>>> import numpy as np
>>> np.set_printoptions(suppress=True, linewidth=140)
>>> rd = lambda a: np.round(a, 2) + 0
>>> X = np.loadtxt("a.csv", delimiter=",")
>>> X
array([[-2.,  0.,  0.,  0.,  0.,  0.],
       [ 2.,  3.,  0.,  0.,  0.,  0.],
       [-2.,  3.,  0.,  0.,  0.,  0.],
       [ 0.,  0., -2.,  0.,  0.,  0.],
       [ 0.,  0.,  2.,  3.,  0.,  0.],
       [ 0.,  0., -2.,  3.,  0.,  0.],
       [ 0.,  0.,  0.,  0., -2.,  0.],
       [ 0.,  0.,  0.,  0.,  2.,  3.],
       [ 0.,  0.,  0.,  0., -2.,  3.]])
>>> r0 = np.array([-8, -7, 3])
>>> np.convolve(X[5], r0)
array([  0.,   0.,  16., -10., -27.,   9.,   0.,   0.])
>>> np.polyval(r0, X[5])
array([  3.,   3., -15., -90.,   3.,   3.])
>>> X[:, 3] @ X[:, 4]
np.float64(0.0)
>>> X @ X.T
array([[ 4., -4.,  4.,  0.,  0.,  0.,  0.,  0.,  0.],
       [-4., 13.,  5.,  0.,  0.,  0.,  0.,  0.,  0.],
       [ 4.,  5., 13.,  0.,  0.,  0.,  0.,  0.,  0.],
       [ 0.,  0.,  0.,  4., -4.,  4.,  0.,  0.,  0.],
       [ 0.,  0.,  0., -4., 13.,  5.,  0.,  0.,  0.],
       [ 0.,  0.,  0.,  4.,  5., 13.,  0.,  0.,  0.],
       [ 0.,  0.,  0.,  0.,  0.,  0.,  4., -4.,  4.],
       [ 0.,  0.,  0.,  0.,  0.,  0., -4., 13.,  5.],
       [ 0.,  0.,  0.,  0.,  0.,  0.,  4.,  5., 13.]])
>>> A = np.array([[-0.36, 0.27, -0.72, -1.26, 0.99, -0.27, -0.27],
...     [0.0, 0.0, 0.0, 0.0, 0.0, 0.0, 0.0],
...     [0.52, -0.39, 1.04, 1.82, -1.43, 0.39, 0.39]])
>>> rd(np.trace(np.linalg.pinv(A) @ A))
np.float64(1.0)
>>> np.abs(np.diag(np.linalg.qr(A)[1])) > 1e-9
array([ True, False, False])
